>>> import numpy as np
>>> np.set_printoptions(precision=2, suppress=True, linewidth=200, legacy="1.25")
>>> rnd = lambda a: np.round(a, 2) + 0
>>> m1 = np.loadtxt("dump.csv", delimiter=",")
>>> m1
array([[  0.,   2.,   2.,   3.,  -3.,   0.,   0.,  -1.,   0.],
       [  0.,  10.,  10.,  15., -15.,   0.,   0.,  -5.,   0.],
       [  0., -18., -18., -27.,  27.,   0.,   0.,   9.,   0.],
       [  0.,   6.,   6.,   9.,  -9.,   0.,   0.,  -3.,   0.],
       [  0.,   2.,   2.,   3.,  -3.,   0.,   0.,  -1.,   0.]])
>>> vec = np.array([-1, 3, 0, 1, -3, -1, 1, 0, 1])
>>> np.einsum("ij,j->i", m1, vec)
array([  18.,   90., -162.,   54.,   18.])
>>> m1 @ (2 * vec)
array([  36.,  180., -324.,  108.,   36.])
>>> np.linalg.norm(m1 @ vec) <= np.linalg.norm(m1, 2) * np.linalg.norm(vec) + 1e-9
True
>>> E = np.load("layer11.npy")
>>> rnd(E)
array([[-0.24, -0.87,  0.27, -0.29, -0.13, -0.07],
       [ 0.24, -0.31, -0.44,  0.12,  0.  ,  0.8 ],
       [-0.66, -0.02, -0.72,  0.  , -0.04, -0.21],
       [ 0.55, -0.15, -0.34,  0.07, -0.61, -0.42],
       [-0.17, -0.19,  0.18,  0.95, -0.06, -0.06],
       [-0.35,  0.28,  0.25, -0.08, -0.78,  0.36]])
>>> rnd(np.linalg.norm(E, axis=0))
array([1., 1., 1., 1., 1., 1.])
>>> rnd(np.linalg.norm(E[2], 1)), rnd(np.linalg.norm(E[2], np.inf))
(1.66, 0.72)
>>> rnd(np.linalg.norm(E) ** 2 / np.linalg.norm(E, 2) ** 2)
6.0
>>> rnd(np.linalg.norm(E, 1)), rnd(np.linalg.norm(E, np.inf))
(2.21, 2.14)
>>> u, g = E[2], E[3]
>>> rnd(u @ g)
0.0
>>> p = (u @ g) / (u @ u) * u
>>> rnd(g - p)
array([ 0.55, -0.15, -0.34,  0.07, -0.61, -0.42])
>>> rnd(p)
array([0., 0., 0., 0., 0., 0.])
>>> X = np.load("m.npy")
>>> rnd(X)
array([[ 0.52,  1.93,  0.08],
       [-1.82,  0.46,  0.69],
       [-0.65,  0.25, -1.87]])
>>> vec = np.array([0, 2, 3, 0, 1, 2])
>>> target = E @ vec
>>> rnd(target)
array([-1.2 , -0.35, -2.68, -2.77, -0.04,  1.26])
>>> rnd(np.linalg.solve(E, E[:, 5]))
array([0., 0., 0., 0., 0., 1.])
>>> rnd(np.linalg.solve(E, target + E[:, 1]))
array([0., 3., 3., 0., 1., 2.])
>>> rnd(np.linalg.norm(X, axis=0))
array([2., 2., 2.])
>>> rnd(np.linalg.pinv(X))
array([[ 0.13, -0.45, -0.16],
       [ 0.48,  0.12,  0.06],
       [ 0.02,  0.17, -0.47]])
>>> rnd(X @ X.T)
array([[4., 0., 0.],
       [0., 4., 0.],
       [0., 0., 4.]])
>>> rnd(X[:, 0] @ X[:, 2])
0.0
>>> Y = np.linalg.inv(X)
>>> (np.abs(Y) > 1e-9).astype(int)
array([[1, 1, 1],
       [1, 1, 1],
       [1, 1, 1]])
>>> rnd(np.linalg.slogdet(X)[0])
-1.0
>>> rnd(np.linalg.cond(X))
1.0
>>> M = np.load("w.npy")
>>> M
array([[ 9,  3,  6,  4,  1,  5,  7],
       [ 8,  2,  5,  3,  0,  4,  6],
       [ 8,  2,  5,  3,  0,  4,  6],
       [ 9,  3,  6,  4,  1,  5,  7],
       [11,  5,  8,  6,  3,  7,  9],
       [ 9,  3,  6,  4,  1,  5,  7],
       [11,  5,  8,  6,  3,  7,  9]])
>>> rk = np.linalg.matrix_rank(M)
>>> rk
2
>>> N = np.linalg.svd(M)[2][rk:].T
>>> [int(np.linalg.matrix_rank(np.delete(M, i, axis=0))) for i in range(7)]
[2, 2, 2, 2, 2, 2, 2]
>>> N.shape
(7, 5)
>>> [int(np.linalg.matrix_rank(M[:i])) for i in range(1, len(M) + 1)]
[1, 2, 2, 2, 2, 2, 2]
>>> rnd(np.linalg.norm(M, "nuc"))
44.81
>>> rnd(np.linalg.norm(M[2] - M[1]))
0.0
>>> rnd(np.linalg.norm(M[2], 1)), rnd(np.linalg.norm(M[2], np.inf))
(28.0, 8.0)
>>> rnd(np.linalg.norm(M, axis=0))
array([24.76,  9.22, 16.91, 11.75,  4.58, 14.32, 19.52])
>>> rnd(np.linalg.norm(M, axis=1))
array([14.73, 12.41, 12.41, 14.73, 19.62, 14.73, 19.62])
>>> rnd(np.linalg.norm(M, 2))
41.45
>>> rnd(np.linalg.norm(M) ** 2 / np.linalg.norm(M, 2) ** 2)
1.01
